$ python3 -q
>>> import numpy as np
>>> import numpy.linalg as la
>>> np.set_printoptions(suppress=True, linewidth=120)
>>> M = np.load("w.npy")
>>> M
array([[ 2,  0,  0,  0],
       [ 0, -4,  0,  0],
       [ 0,  0, -6,  0],
       [ 0,  0,  0, -5]])
>>> vals, evecs = la.eig(M)
>>> vals
array([ 2., -4., -6., -5.])
>>> np.prod(vals)
np.float64(-240.0)
>>> np.round(np.sort(la.eigvals(M.T)), 1)
array([-6., -5., -4.,  2.])
>>> gram = M.T @ M
>>> gram
array([[ 4,  0,  0,  0],
       [ 0, 16,  0,  0],
       [ 0,  0, 36,  0],
       [ 0,  0,  0, 25]])
>>> np.allclose(gram, gram.T)
True
>>> la.matrix_rank(gram)
np.int64(4)
>>> feats = np.load("x.npy")
>>> feats
array([[1., 0., 0.],
       [0., 1., 0.],
       [0., 0., 1.]])
>>> np.round(la.matrix_power(feats, 2), 1)
array([[1., 0., 0.],
       [0., 1., 0.],
       [0., 0., 1.]])
>>> np.round(la.matrix_power(feats, 100), 1)
array([[1., 0., 0.],
       [0., 1., 0.],
       [0., 0., 1.]])
>>> feats.sum(axis=1)
array([1., 1., 1.])
>>> p = np.eye(3)[2]
>>> for _ in range(4):
...     p = p @ feats
...     print(p.round(1))
... 
[0. 0. 1.]
[0. 0. 1.]
[0. 0. 1.]
[0. 0. 1.]
>>> x = np.array([-7, -7, -6])
>>> feats @ x
array([-7., -7., -6.])
>>> np.eye(3) - feats
array([[0., 0., 0.],
       [0., 0., 0.],
       [0., 0., 0.]])
>>> vals, evecs = la.eig(feats)
>>> feats @ evecs[:, 0] - vals[0] * evecs[:, 0]
array([0., 0., 0.])
>>> np.round(np.sort(la.eigvals(feats.T)), 1)
array([1., 1., 1.])
>>> np.round(np.sort(la.eigvals(feats @ feats)), 1)
array([1., 1., 1.])
>>> vals
array([1., 1., 1.])
>>> rng = np.random.default_rng(991995)
>>> B = feats + rng.integers(-2, 3, (3, 1)) @ rng.integers(-2, 3, (1, 3))
>>> B
array([[ 1.,  4., -4.],
       [ 0., -3.,  4.],
       [ 0.,  0.,  1.]])
>>> np.round(la.svd(B - feats, compute_uv=False), 1) + 0
array([8., 0., 0.])
>>> la.matrix_rank(B - feats, tol=1e-8)
np.int64(1)
>>> B - feats
array([[ 0.,  4., -4.],
       [ 0., -4.,  4.],
       [ 0.,  0.,  0.]])
>>> np.round(la.matrix_power(B - np.diag(np.diag(B)), 3), 1)
array([[0., 0., 0.],
       [0., 0., 0.],
       [0., 0., 0.]])
>>> np.round(np.sort(la.eigvals(B)), 1)
array([-3.,  1.,  1.])
>>> np.prod(np.diag(B)), np.round(la.det(B), 1)
(np.float64(-3.0), np.float64(-3.0))
>>> la.matrix_rank(B - B[0, 0] * np.eye(3))
np.int64(1)
>>> A = np.load("m.npy")
>>> A
array([[ 3,  1,  2,  3],
       [ 3,  1,  2,  3],
       [ 1, -2,  0,  0]])
>>> la.lstsq(A[:-1].T, A[-1])[2]
np.int32(1)
>>> np.round(np.trace(la.pinv(A) @ A), 1)
np.float64(2.0)
>>> np.unique(A.round(6), axis=0).shape
(2, 4)
>>> np.allclose(A[:-1].T @ la.lstsq(A[:-1].T, A[-1])[0], A[-1])
False
>>> np.round(A @ la.pinv(A) @ A, 1) + 0
array([[ 3.,  1.,  2.,  3.],
       [ 3.,  1.,  2.,  3.],
       [ 1., -2.,  0.,  0.]])
>>> left, sv, Vt = la.svd(A)
>>> np.argmax(sv[:-1] / (sv[1:] + 1e-6)) + 1
np.int64(2)
>>> sv.round(1) + 0
array([6.8, 2.2, 0. ])
>>> B = left[:, :2] @ np.diag(sv[:2]) @ Vt[:2]
>>> la.matrix_rank(A, rtol=0.05)
np.int64(2)
>>> round(float(np.abs(A - B).max()), 1)
0.0
>>> X = np.loadtxt("sample7.csv", delimiter=",")
>>> X.round(1) + 0
array([[-55. ,  30.8,   6.2],
       [-45. ,  26.1,   3.7],
       [-34.8,  21.1,   1.3],
       [ -9.8,   7.7,  -3.2],
       [ -4.6,   4.3,  -3.2],
       [ -3.4,   3.4,  -3. ],
       [  0. ,   0. ,   0. ],
       [ -0.9,  -0.3,   5.5],
       [ -1.6,   0.2,   8.1],
       [ -1.8,   0.5,   9.4],
       [ -1.9,   0.7,   9.9],
       [ -1.9,   0.8,  10.4],
       [ -1.7,   2.5,  15.3],
       [  1.6,   4.6,  20.7],
       [  2.5,   5. ,  21.6]])
>>> Ac = (X - X.mean(axis=0)) / X.std(axis=0)
>>> np.argwhere(np.abs(Ac) > 2)
array([[0, 0],
       [0, 1]])
>>> b = la.lstsq(np.delete(Ac, 0, axis=1), Ac[:, 0])[0]
>>> np.round(1 - np.var(Ac[:, 0] - np.delete(Ac, 0, axis=1) @ b), 1)
np.float64(1.0)
>>> np.abs(b).argmax()
np.int64(0)
>>> x = np.array([5, -4, 3])
>>> target = X @ x
>>> np.round(la.solve(X.T @ X, X.T @ target), 1)
array([ 5., -4.,  3.])
>>> np.round(la.lstsq(X, target)[0], 1)
array([ 5., -4.,  3.])
>>> np.round(la.pinv(X) @ X, 1) + 0
array([[1., 0., 0.],
       [0., 1., 0.],
       [0., 0., 1.]])
>>> target = target + 0.3 * rng.normal(size=15)
>>> target.round(1)
array([-379.9, -318.5, -254.6,  -89.3,  -49.8,  -39.7,    0.2,   13.5,   15.4,   17.3,   17.2,   17.9,   27.4,   51.1,
         58. ])
>>> b, *_ = la.lstsq(X, target)
>>> np.round(X.T @ (target - X @ b), 1) + 0
array([0., 0., 0.])
>>> d = la.norm(X[:, None] - X[None], axis=-1)
>>> np.unravel_index(d.round(6).argmax(), d.shape)
(np.int64(0), np.int64(14))
>>> la.matrix_rank(d ** 2)
np.int64(5)
>>> Ac = X - X.mean(axis=0)
>>> left, sv, Vt = la.svd(Ac, full_matrices=False)
>>> np.abs(Vt[0]).argmax()
np.int64(0)
>>> np.round(Vt[0] * np.sign(Vt[0, np.abs(Vt[0]).argmax()]), 1)
array([ 0.9, -0.5,  0.1])
>>> la.matrix_rank(Ac)
np.int64(3)
>>> (np.sign(left[:, 0]) == np.sign(left[0, 0])).astype(int)
array([1, 1, 1, 1, 0, 0, 0, 0, 0, 0, 0, 0, 0, 0, 0])
>>> F = np.load("test14.npy")
>>> F
array([[ 1.8, -0.9,  0.4,  0.5, -2.4],
       [-1.4, -0.5,  0.2, -0.2, -4.5],
       [-0.1, -0.5,  0.6,  1.2,  1.5],
       [ 0.8, -1. ,  1.5, -0.7, -5.7],
       [-0.2, -0.9, -1. , -2.2, -1.5]])
>>> B = F / la.norm(F, axis=1, keepdims=True)
>>> gram = B @ B.T
>>> np.round(la.norm(B, axis=1), 1)
array([1., 1., 1., 1., 1.])
>>> np.argwhere(np.triu(np.abs(gram) > 0.95, 1))
array([], shape=(0, 2), dtype=int64)
>>> gram[0].round(1)
array([ 1. ,  0.6, -0.4,  0.8,  0.3])
>>> th = np.radians(72)
>>> r_ = np.eye(5)
>>> r_[1, 1] = r_[0, 0] = np.cos(th)
>>> r_[1, 0], r_[0, 1] = -np.sin(th), np.sin(th)
>>> r_.round(1)
array([[ 0.3,  1. ,  0. ,  0. ,  0. ],
       [-1. ,  0.3,  0. ,  0. ,  0. ],
       [ 0. ,  0. ,  1. ,  0. ,  0. ],
       [ 0. ,  0. ,  0. ,  1. ,  0. ],
       [ 0. ,  0. ,  0. ,  0. ,  1. ]])
>>> B = F @ r_.T
>>> np.round(np.abs(B - F).max(axis=0), 1)
array([2.1, 1.7, 0. , 0. , 0. ])
>>> np.allclose(la.norm(F, axis=1), la.norm(B, axis=1))
True
>>> T = np.stack([r_, 3 * r_, r_[::-1]])
>>> (T @ r_.T).shape
(3, 5, 5)
>>> np.round(T.sum(axis=0), 1)
array([[ 1.2,  3.8,  0. ,  0. ,  1. ],
       [-3.8,  1.2,  0. ,  1. ,  0. ],
       [ 0. ,  0. ,  5. ,  0. ,  0. ],
       [-1. ,  0.3,  0. ,  4. ,  0. ],
       [ 0.3,  1. ,  0. ,  0. ,  4. ]])
>>> np.round(la.det(T), 1)
array([  1., 243.,   1.])
>>> np.round(la.norm(T, axis=(1, 2)), 1)
array([2.2, 6.7, 2.2])
>>> np.round(np.einsum("bij,cij->bc", T, T), 1)
array([[ 5., 15.,  1.],
       [15., 45.,  3.],
       [ 1.,  3.,  5.]])
>>> idx = rng.permutation(5)
>>> idx
array([3, 4, 2, 1, 0])
>>> B = F[idx][:, idx]
>>> round(float(la.det(B)), 1), np.round(la.det(F[idx]), 1)
(45.9, np.float64(-45.9))
>>> np.round(np.trace(B), 1)
np.float64(-0.3)
>>> np.round(np.sort(np.abs(la.eigvals(B))), 1)
array([1. , 1.6, 1.6, 3.3, 5.4])
>>> E = np.array([[-2.0, 1.0, 1.0, 1.0],
...     [1.0, -2.0, 1.0, 1.0],
...     [1.0, 1.0, -2.0, 1.0],
...     [1.0, 1.0, 1.0, -2.0]])
>>> # equal to its transpose
>>> O, r_ = la.qr(E)
>>> np.round(abs(r_[0, 0]), 1), round(la.norm(E[:, 0]), 1)
(np.float64(2.6), np.float64(2.6))
>>> np.round(np.trace(O @ O.T), 1)
np.float64(4.0)
>>> O.round(1) + 0
array([[-0.8,  0.2,  0.3,  0.6],
       [ 0.4, -0.7,  0.3,  0.6],
       [ 0.4,  0.5, -0.5,  0.6],
       [ 0.4,  0.5,  0.8,  0. ]])
>>> np.allclose(r_.T @ r_, E.T @ E)
True
>>> idx = rng.permutation(4)
>>> idx
array([1, 0, 2, 3])
>>> B = E[idx][:, idx]
>>> np.round(la.det(B), 1), round(la.det(E[idx]), 1)
(np.float64(-27.0), np.float64(27.0))
>>> np.round(np.sort(np.abs(la.eigvals(B))), 1)
array([1., 3., 3., 3.])
>>> B
array([[-2.,  1.,  1.,  1.],
       [ 1., -2.,  1.,  1.],
       [ 1.,  1., -2.,  1.],
       [ 1.,  1.,  1., -2.]])
>>> np.trace(B)
np.float64(-8.0)
>>> np.diag(B)
array([-2., -2., -2., -2.])
>>> m1 = np.array([[1.4, -0.1, 0.1, 0.1], [0.3, -0.5, 0.6, 0.2]])
>>> m1[:, 3] *= 20
>>> m1
array([[ 1.4, -0.1,  0.1,  2. ],
       [ 0.3, -0.5,  0.6,  4. ]])
>>> u, g = m1[0], m1[1]
>>> round(u @ u, 1)
np.float64(6.0)
>>> round(u @ g, 1)
np.float64(8.5)
>>> p = (u @ g) / (u @ u) * u
>>> np.round(g - p, 1)
array([-1.7, -0.4,  0.5,  1.1])
>>> arr = np.loadtxt("case3.csv", delimiter=",")
>>> arr
array([[38.2, 41.7, 20.2, 40.1],
       [42.1, 41.1, 20.4, 40.8],
       [40.1, 39.9, 19.4, 41.1],
       [39.5, 42. , 19.2, 41.5],
       [39.9, 40.7, 20.7, 40.5],
       [41.2, 39. , 19.5, 38.5],
       [40.5, 38.4, 19.1, 39.2],
       [38.2, 39.8, 19.6, 40.5],
       [39.9, 39.4, 20.1, 38.8],
       [39.8, 38.9, 21. , 38.8],
       [39.8, 40.5, 20.3, 39.1],
       [38.7, 39.9, 20.9, 39. ],
       [40.5, 41.2, 20.2, 41. ],
       [40.6, 41.4, 18.4, 38.4],
       [38.8, 39.3, 20.4, 41. ],
       [41.1, 39.9, 19.4, 41.2],
       [40.1, 39.4, 20.7, 40.5]])
>>> left, sv, Vt = la.svd(m1, full_matrices=False)
>>> left.shape, sv.shape, Vt.shape
((2, 2), (2,), (2, 4))
>>> np.round(Vt @ Vt.T, 1) + 0
array([[1., 0.],
       [0., 1.]])
>>> np.round(left.T @ left, 1) + 0
array([[1., 0.],
       [0., 1.]])
>>> np.abs(left[:, 0]).round(6).argmax()
np.int64(1)
